$ ipython --no-banner

In [1]: import numpy as np

In [2]: import numpy.linalg as la

In [3]: np.set_printoptions(suppress=True, linewidth=160)

In [4]: def rd(a):
   ...:     return np.round(a, 2) + 0
   ...: 

In [5]: X = np.load("case7.npy")

In [6]: X
Out[6]: 
array([[ 0,  0,  0,  0, -2,  0,  0,  0,  0,  0,  0,  0],
       [ 4,  0,  0,  0,  0,  0,  0,  0,  0,  0,  0,  0],
       [ 0,  4,  0,  0,  0,  0,  0,  0,  0,  0,  0,  0],
       [ 0,  0,  0,  0,  0,  0,  0,  0,  0,  0,  0,  4],
       [ 0,  0,  0,  0,  0,  2,  0,  0,  0,  0,  0,  0],
       [ 0,  0,  0,  1,  0,  0,  0,  0,  0,  0,  0,  0],
       [ 0,  0,  0,  0,  0,  0,  0,  0,  0,  0,  0,  0],
       [ 0,  0,  0,  0,  0,  0, -4,  0,  0,  0,  0,  0],
       [ 0,  0,  0,  0,  0,  0,  0,  0,  0,  0,  4,  0],
       [ 0,  0,  0,  0,  0,  0,  0,  1,  0,  0,  0,  0],
       [ 0,  0,  0,  0,  0,  0,  0,  0,  0,  0,  0,  0],
       [ 0,  0,  0,  0,  0,  0,  0,  0,  0, -2,  0,  0]])

In [7]: [round(float(x), 2) for x in la.svd(X, compute_uv=False)[:3]]
Out[7]: [4.0, 4.0, 4.0]

In [8]: np.unravel_index(np.abs(X).argmax(), X.shape)
Out[8]: (np.int64(1), np.int64(0))

In [9]: X.sum(axis=1)
Out[9]: array([-2,  4,  4,  4,  2,  1,  0, -4,  4,  1,  0, -2])

In [10]: rd(la.svd(X, compute_uv=False))
Out[10]: array([4., 4., 4., 4., 4., 2., 2., 2., 1., 1., 0., 0.])

In [11]: np.abs(X).max()
Out[11]: np.int64(4)

In [12]: X - X[0]
Out[12]: 
array([[ 0,  0,  0,  0,  0,  0,  0,  0,  0,  0,  0,  0],
       [ 4,  0,  0,  0,  2,  0,  0,  0,  0,  0,  0,  0],
       [ 0,  4,  0,  0,  2,  0,  0,  0,  0,  0,  0,  0],
       [ 0,  0,  0,  0,  2,  0,  0,  0,  0,  0,  0,  4],
       [ 0,  0,  0,  0,  2,  2,  0,  0,  0,  0,  0,  0],
       [ 0,  0,  0,  1,  2,  0,  0,  0,  0,  0,  0,  0],
       [ 0,  0,  0,  0,  2,  0,  0,  0,  0,  0,  0,  0],
       [ 0,  0,  0,  0,  2,  0, -4,  0,  0,  0,  0,  0],
       [ 0,  0,  0,  0,  2,  0,  0,  0,  0,  0,  4,  0],
       [ 0,  0,  0,  0,  2,  0,  0,  1,  0,  0,  0,  0],
       [ 0,  0,  0,  0,  2,  0,  0,  0,  0,  0,  0,  0],
       [ 0,  0,  0,  0,  2,  0,  0,  0,  0, -2,  0,  0]])
